$ python3 -q
>>> import numpy as np
>>> np.set_printoptions(precision=2, suppress=True, linewidth=160, sign=" ")
>>> rnd = lambda a: np.round(a, 2) + 0
>>> data = np.load("data.npy")
>>> print(data)
[[ 0.1   0.    1.1   0.3   0.06]
 [-0.8   1.6   0.6   0.    6.4 ]
 [-0.6   0.   -0.2  -0.1   0.  ]
 [ 1.1   2.   -0.8  -0.2   7.92]
 [-1.9  -1.4  -1.1   1.7  -5.6 ]
 [-0.4   0.    0.    0.2   0.02]
 [-1.3   0.5  -0.9   1.    2.03]
 [-0.8  -1.   -0.1   2.   -4.1 ]
 [-0.2   1.   -1.2   0.7   4.16]
 [-0.7   0.    1.2   2.1  -0.06]
 [-1.3  -0.9  -0.4   0.1  -3.48]
 [ 0.1   0.3  -0.5   0.4   1.25]
 [-0.2  -0.1  -0.5  -1.1  -0.39]
 [-1.4  -1.5  -0.9  -0.6  -5.73]
 [ 1.1   0.8  -0.5  -1.4   3.17]
 [-0.2   0.5  -0.8  -0.6   2.11]
 [-0.3  -0.2  -1.2  -0.8  -0.82]
 [-1.    1.1  -1.    0.5   4.28]
 [ 0.4  -0.4  -0.8  -1.4  -1.81]
 [ 0.8   0.3   1.5  -0.7   1.18]
 [ 0.9  -0.8  -1.1  -0.7  -3.21]]
>>> print(rnd(np.abs(np.linalg.svd(data)[2][-1])))
[ 0.01  0.97  0.    0.01  0.24]
>>> print(np.linalg.matrix_rank(data, rtol=0.1))
4
>>> print(round(np.log10(np.linalg.cond(data))))
2
>>> A2 = np.c_[data[:, :4] @ np.array([[0, 0, 1, 2], [1, 1, 0, 1], [1, 1, 2, 0], [2, 2, 0, 2]]), np.array([1, 1, 2, 1, 2, 1, 2, 0, 1, 0, 1, 2, 2, 2, 2, 0, 0, 1, 2, 1, 2])]
>>> print(rnd(A2))
[[ 1.7  1.7  2.3  0.8  1. ]
 [ 2.2  2.2  0.4  0.   1. ]
 [-0.4 -0.4 -1.  -1.4  2. ]
 [ 0.8  0.8 -0.5  3.8  1. ]
 [ 0.9  0.9 -4.1 -1.8  2. ]
 [ 0.4  0.4 -0.4 -0.4  1. ]
 [ 1.6  1.6 -3.1 -0.1  2. ]
 [ 2.9  2.9 -1.   1.4  0. ]
 [ 1.2  1.2 -2.6  2.   1. ]
 [ 5.4  5.4  1.7  2.8  0. ]
 [-1.1 -1.1 -2.1 -3.3  1. ]
 [ 0.6  0.6 -0.9  1.3  2. ]
 [-2.8 -2.8 -1.2 -2.7  2. ]
 [-3.6 -3.6 -3.2 -5.5  2. ]
 [-2.5 -2.5  0.1  0.2  2. ]
 [-1.5 -1.5 -1.8 -1.1  0. ]
 [-3.  -3.  -2.7 -2.4  0. ]
 [ 1.1  1.1 -3.   0.1  1. ]
 [-4.  -4.  -1.2 -2.4  2. ]
 [ 0.4  0.4  3.8  0.5  1. ]
 [-3.3 -3.3 -1.3 -0.4  2. ]]
>>> print(rnd(np.linalg.lstsq(data, A2[:, 0])[0]))
[ 0.  1.  1.  2.  0.]
>>> print(np.linalg.matrix_rank(np.c_[data, A2]))
6
>>> print(rnd(np.linalg.norm(A2 - data @ np.linalg.lstsq(data, A2)[0], axis=0)))
[ 0.    0.    0.    0.    5.49]
>>> print(rnd(np.linalg.norm(np.linalg.qr(data)[0].T @ A2, axis=0) ** 2 / ((A2 ** 2).sum(axis=0) + 1e-12)))
[ 1.    1.    1.    1.    0.32]
>>> W2 = data[[6, 0]].astype(float)
>>> for _ in range(7):
...     z = np.linalg.norm(data[:, None] - W2, axis=-1).argmin(axis=1)
...     W2 = np.array([data[z == j].mean(axis=0) for j in range(2)])
... 
>>> print(z)
[ 1  0  1  0  1  1  0  1  0  1  1  0  1  1  0  0  1  0  1  0  1]
>>> print(np.abs(W2[1] - W2[0]).argmax())
4
>>> print(rnd(W2))
[[-0.04  0.9  -0.4  -0.03  3.61]
 [-0.52 -0.52 -0.33  0.14 -2.09]]
>>> print(rnd(W2[1] - W2[0]))
[-0.47 -1.42  0.07  0.18 -5.7 ]
